$ python -q
>>> import numpy as np
>>> np.set_printoptions(precision=2, suppress=True, linewidth=200)
>>> M = 0.5 ** np.abs(np.subtract.outer(np.arange(15), np.arange(15)))
>>> M.round(2) + 0
array([[1.  , 0.5 , 0.25, 0.12, 0.06, 0.03, 0.02, 0.01, 0.  , 0.  , 0.  , 0.  , 0.  , 0.  , 0.  ],
       [0.5 , 1.  , 0.5 , 0.25, 0.12, 0.06, 0.03, 0.02, 0.01, 0.  , 0.  , 0.  , 0.  , 0.  , 0.  ],
       [0.25, 0.5 , 1.  , 0.5 , 0.25, 0.12, 0.06, 0.03, 0.02, 0.01, 0.  , 0.  , 0.  , 0.  , 0.  ],
       [0.12, 0.25, 0.5 , 1.  , 0.5 , 0.25, 0.12, 0.06, 0.03, 0.02, 0.01, 0.  , 0.  , 0.  , 0.  ],
       [0.06, 0.12, 0.25, 0.5 , 1.  , 0.5 , 0.25, 0.12, 0.06, 0.03, 0.02, 0.01, 0.  , 0.  , 0.  ],
       [0.03, 0.06, 0.12, 0.25, 0.5 , 1.  , 0.5 , 0.25, 0.12, 0.06, 0.03, 0.02, 0.01, 0.  , 0.  ],
       [0.02, 0.03, 0.06, 0.12, 0.25, 0.5 , 1.  , 0.5 , 0.25, 0.12, 0.06, 0.03, 0.02, 0.01, 0.  ],
       [0.01, 0.02, 0.03, 0.06, 0.12, 0.25, 0.5 , 1.  , 0.5 , 0.25, 0.12, 0.06, 0.03, 0.02, 0.01],
       [0.  , 0.01, 0.02, 0.03, 0.06, 0.12, 0.25, 0.5 , 1.  , 0.5 , 0.25, 0.12, 0.06, 0.03, 0.02],
       [0.  , 0.  , 0.01, 0.02, 0.03, 0.06, 0.12, 0.25, 0.5 , 1.  , 0.5 , 0.25, 0.12, 0.06, 0.03],
       [0.  , 0.  , 0.  , 0.01, 0.02, 0.03, 0.06, 0.12, 0.25, 0.5 , 1.  , 0.5 , 0.25, 0.12, 0.06],
       [0.  , 0.  , 0.  , 0.  , 0.01, 0.02, 0.03, 0.06, 0.12, 0.25, 0.5 , 1.  , 0.5 , 0.25, 0.12],
       [0.  , 0.  , 0.  , 0.  , 0.  , 0.01, 0.02, 0.03, 0.06, 0.12, 0.25, 0.5 , 1.  , 0.5 , 0.25],
       [0.  , 0.  , 0.  , 0.  , 0.  , 0.  , 0.01, 0.02, 0.03, 0.06, 0.12, 0.25, 0.5 , 1.  , 0.5 ],
       [0.  , 0.  , 0.  , 0.  , 0.  , 0.  , 0.  , 0.01, 0.02, 0.03, 0.06, 0.12, 0.25, 0.5 , 1.  ]])
>>> # equal to its transpose
>>> rng = np.random.default_rng(192)
>>> labels = rng.permutation(15)
>>> labels
array([ 1,  6, 10, 12, 11,  2,  7,  8,  0,  5,  3, 13,  9, 14,  4])
>>> out = M[labels][:, labels]
>>> np.round(np.linalg.det(out), 2), np.round(np.linalg.det(M[labels]), 2)
(np.float64(0.02), np.float64(0.02))
>>> np.diag(out)
array([1., 1., 1., 1., 1., 1., 1., 1., 1., 1., 1., 1., 1., 1., 1.])
>>> left, sigma, Vt = np.linalg.svd(M, full_matrices=False)
>>> sigma / sigma[0]
array([1.  , 0.85, 0.68, 0.53, 0.41, 0.33, 0.27, 0.22, 0.19, 0.17, 0.15, 0.14, 0.13, 0.12, 0.12])
